% ipython --no-banner

In [1]: import numpy as np

In [2]: from numpy import linalg as LA

In [3]: np.set_printoptions(precision=2, suppress=True, linewidth=120, floatmode="fixed")

In [4]: rd = lambda a: np.round(a, 2) + 0

In [5]: Q, _ = LA.qr(np.array([[0.6, 0.6, 0.1, 0.2],
   ...:     [-0.8, -0.4, 0.2, 1.3],
   ...:     [0.2, -0.4, 0.7, 0.5],
   ...:     [-0.4, -0.5, -2.2, 0.3]]))

In [6]: V, _ = LA.qr(np.array([[0.0, 0.6, -0.8], [1.2, 0.3, -0.7], [-1.3, 0.4, -0.9]]))

In [7]: s = 5 * 0.5 ** np.arange(3)

In [8]: A = Q[:, :3] * s @ V[:3]

In [9]: print(rd(A))
[[ 0.73 -2.37  1.42]
 [ 0.04  2.39 -2.85]
 [-1.78  0.08  1.54]
 [ 0.14  2.29 -0.08]]

In [10]: x0 = np.array([2, 1, 0])

In [11]: rhs = A @ x0

In [12]: beta, lr = np.zeros(3), 1 / LA.norm(A, 2) ** 2

In [13]: for i in range(60):
    ...:     beta -= lr * A.T @ (A @ beta - rhs)
    ...:     if i % 10 == 0: print(i, round(LA.norm(A @ beta - rhs), 2))
    ...: 
0 2.78
10 1.17
20 0.61
30 0.32
40 0.17
50 0.09

In [14]: print(rd(beta))
[ 1.97  0.98 -0.02]

In [15]: print(rd(LA.cond(A)))
4.0

In [16]: Q, r_ = LA.qr(A)

In [17]: print(np.allclose(r_.T @ r_, A.T @ A))
True

In [18]: print(rd(Q))
[[-0.38  0.52 -0.17]
 [-0.02 -0.60  0.58]
 [ 0.92  0.16 -0.12]
 [-0.07 -0.59 -0.78]]

In [19]: print(rd(Q @ r_))
[[ 0.73 -2.37  1.42]
 [ 0.04  2.39 -2.85]
 [-1.78  0.08  1.54]
 [ 0.14  2.29 -0.08]]

In [20]: feats = np.load("data.npy")

In [21]: print(feats)
[[ 0  0  0  0  1  0  0  0]
 [ 0  0  0  0  0 -2  0  0]
 [ 0  0  0  0  0  0  0  0]
 [ 0  0  0 -1  0  0  0  0]
 [ 0  0  0  0  0  0  2  0]
 [ 0  0  1  0  0  0  0  0]
 [ 0 -2  0  0  0  0  0  0]
 [ 1  0  0  0  0  0  0  0]]

In [22]: print(feats @ feats)
[[ 0  0  0  0  0  0  2  0]
 [ 0  0 -2  0  0  0  0  0]
 [ 0  0  0  0  0  0  0  0]
 [ 0  0  0  1  0  0  0  0]
 [ 0 -4  0  0  0  0  0  0]
 [ 0  0  0  0  0  0  0  0]
 [ 0  0  0  0  0  4  0  0]
 [ 0  0  0  0  1  0  0  0]]

In [23]: print((feats + feats.T) / 2)
[[ 0.00  0.00  0.00  0.00  0.50  0.00  0.00  0.50]
 [ 0.00  0.00  0.00  0.00  0.00 -1.00 -1.00  0.00]
 [ 0.00  0.00  0.00  0.00  0.00  0.50  0.00  0.00]
 [ 0.00  0.00  0.00 -1.00  0.00  0.00  0.00  0.00]
 [ 0.50  0.00  0.00  0.00  0.00  0.00  1.00  0.00]
 [ 0.00 -1.00  0.50  0.00  0.00  0.00  0.00  0.00]
 [ 0.00 -1.00  0.00  0.00  1.00  0.00  0.00  0.00]
 [ 0.50  0.00  0.00  0.00  0.00  0.00  0.00  0.00]]

In [24]: print(np.allclose(feats @ feats.T, feats.T @ feats))
False

In [25]: print(np.trace(feats))
-1

In [26]: print((feats - feats.T) / 2)
[[ 0.00  0.00  0.00  0.00  0.50  0.00  0.00 -0.50]
 [ 0.00  0.00  0.00  0.00  0.00 -1.00  1.00  0.00]
 [ 0.00  0.00  0.00  0.00  0.00 -0.50  0.00  0.00]
 [ 0.00  0.00  0.00  0.00  0.00  0.00  0.00  0.00]
 [-0.50  0.00  0.00  0.00  0.00  0.00  1.00  0.00]
 [ 0.00  1.00  0.50  0.00  0.00  0.00  0.00  0.00]
 [ 0.00 -1.00  0.00  0.00 -1.00  0.00  0.00  0.00]
 [ 0.50  0.00  0.00  0.00  0.00  0.00  0.00  0.00]]

In [27]: x0 = np.array([2, -1, 0, 1, -1, -1, 2, -2])

In [28]: a = np.maximum(feats @ x0, 0)

In [29]: print(np.maximum(feats @ (3 * x0), 0))
[ 0  6  0  0 12  0  6  6]

In [30]: print(a)
[0 2 0 0 4 0 2 2]

In [31]: print(np.maximum(feats @ x0, 0) - np.maximum(-feats @ x0, 0))
[-1  2  0 -1  4  0  2  2]

In [32]: print(feats.T @ a)
[ 2 -4  0  0  0 -4  8  0]

In [33]: print(np.allclose(feats[:-1].T @ LA.lstsq(feats[:-1].T, feats[-1])[0], feats[-1]))
False

In [34]: try:
    ...:     LA.inv(feats)
    ...: except LA.LinAlgError as e:
    ...:     print("failed:", e)
    ...: 
failed: Singular matrix

In [35]: print(rd(feats @ LA.pinv(feats) @ feats))
[[ 0.00  0.00  0.00  0.00  1.00  0.00  0.00  0.00]
 [ 0.00  0.00  0.00  0.00  0.00 -2.00  0.00  0.00]
 [ 0.00  0.00  0.00  0.00  0.00  0.00  0.00  0.00]
 [ 0.00  0.00  0.00 -1.00  0.00  0.00  0.00  0.00]
 [ 0.00  0.00  0.00  0.00  0.00  0.00  2.00  0.00]
 [ 0.00  0.00  1.00  0.00  0.00  0.00  0.00  0.00]
 [ 0.00 -2.00  0.00  0.00  0.00  0.00  0.00  0.00]
 [ 1.00  0.00  0.00  0.00  0.00  0.00  0.00  0.00]]

In [36]: print(np.abs(np.diag(LA.qr(feats)[1])) > 1e-9)
[ True  True  True  True  True  True  True False]

In [37]: rng = np.random.default_rng(85705)

In [38]: z = rng.permutation(8)

In [39]: print(z)
[3 5 0 1 4 6 7 2]

In [40]: B = feats[z][:, z]

In [41]: print(np.allclose(B, feats))
False

In [42]: print(rd(np.sort(np.abs(LA.eigvals(B)))))
[0.00 0.00 0.00 0.00 0.00 0.00 0.00 1.00]
